$ python -q
>>> import numpy as np
>>> np.set_printoptions(suppress=True, linewidth=120)
>>> M = np.loadtxt("out13.csv", delimiter=",")
>>> M
array([[-1.,  0.,  0.,  0.],
       [ 0.,  8.,  6.,  9.],
       [ 0.,  6.,  3.,  6.],
       [ 0.,  9.,  6.,  8.]])
>>> W1 = np.array([[-1, 3, 0, 3], [-1, -1, -1, -2], [-2, 1, 0, -1], [2, 2, -2, 1]])
>>> coef = np.array([0, 2, 1, 1])
>>> H = np.maximum(M @ W1 + coef, 0)
>>> np.linalg.matrix_rank(H)
np.int64(2)
>>> cent = np.array([[0, 0], [0, 2], [1, 0], [1, 0]])
>>> H @ cent
array([[ 1.,  0.],
       [ 0., 36.],
       [ 0., 22.],
       [ 0., 30.]])
>>> u = np.array([-2, -3, 5, 2])
>>> out = M + np.outer(u, np.eye(4)[1])
>>> np.round(np.linalg.det(out) / np.linalg.det(M), 2), np.round(1 + np.linalg.solve(M, u)[1], 2)
(np.float64(5.0), np.float64(5.0))
>>> out
array([[-1., -2.,  0.,  0.],
       [ 0.,  5.,  6.,  9.],
       [ 0., 11.,  3.,  6.],
       [ 0., 11.,  6.,  8.]])
>>> feats = np.load("w.npy")
>>> feats.round(2)
array([[ 0.17, -0.5 , -0.17, -0.83],
       [-0.5 ,  0.7 , -0.1 , -0.5 ],
       [-0.17, -0.1 ,  0.97, -0.17],
       [-0.83, -0.5 , -0.17,  0.17]])
>>> Q, r_ = np.linalg.qr(M)
>>> np.round(np.trace(Q @ Q.T), 2)
np.float64(4.0)
>>> np.allclose(r_.T @ r_, M.T @ M)
True
>>> Q.shape, r_.shape
((4, 4), (4, 4))
>>> t3 = np.stack([feats, -2 * feats, feats[::-1]])
>>> np.linalg.matrix_rank(t3.reshape(3, -1))
np.int64(2)
>>> np.linalg.matrix_rank(t3)
array([4, 4, 4])
>>> np.round(np.linalg.norm(t3, axis=(1, 2)), 2)
array([2., 4., 2.])
>>> np.round(np.linalg.det(t3), 2)
array([ -1., -16.,  -1.])
>>> w, evecs = np.linalg.eigh(feats)
>>> x = np.array([1, 5, 0, -1])
>>> x @ feats @ x
np.float64(19.5)
>>> np.round(x @ feats @ x / (x @ x), 2), round(float(w[0]), 2), w[-1]
(np.float64(0.72), -1.0, np.float64(1.0))
>>> np.round(evecs * np.maximum(w, 0) @ evecs.T, 2)
array([[ 0.58, -0.25, -0.08, -0.42],
       [-0.25,  0.85, -0.05, -0.25],
       [-0.08, -0.05,  0.98, -0.08],
       [-0.42, -0.25, -0.08,  0.58]])
>>> X = np.load("a.npy")
>>> X
array([[ 57.88,  13.  , -15.09],
       [-38.02, -28.94,   2.94],
       [ 52.04,  -1.99, -18.01],
       [-22.82,  58.35,  27.09]])
>>> rng = np.random.default_rng(522)
>>> out = X + rng.integers(-2, 3, (4, 2)) @ rng.integers(-2, 3, (2, 3))
>>> out.round(2)
array([[ 57.88,  17.  , -17.09],
       [-37.02, -32.94,   5.94],
       [ 54.04,  -9.99, -12.01],
       [-20.82,  56.35,  30.09]])
>>> np.round(np.linalg.svd(out - X, compute_uv=False), 2) + 0
array([12.75,  2.12,  0.  ])
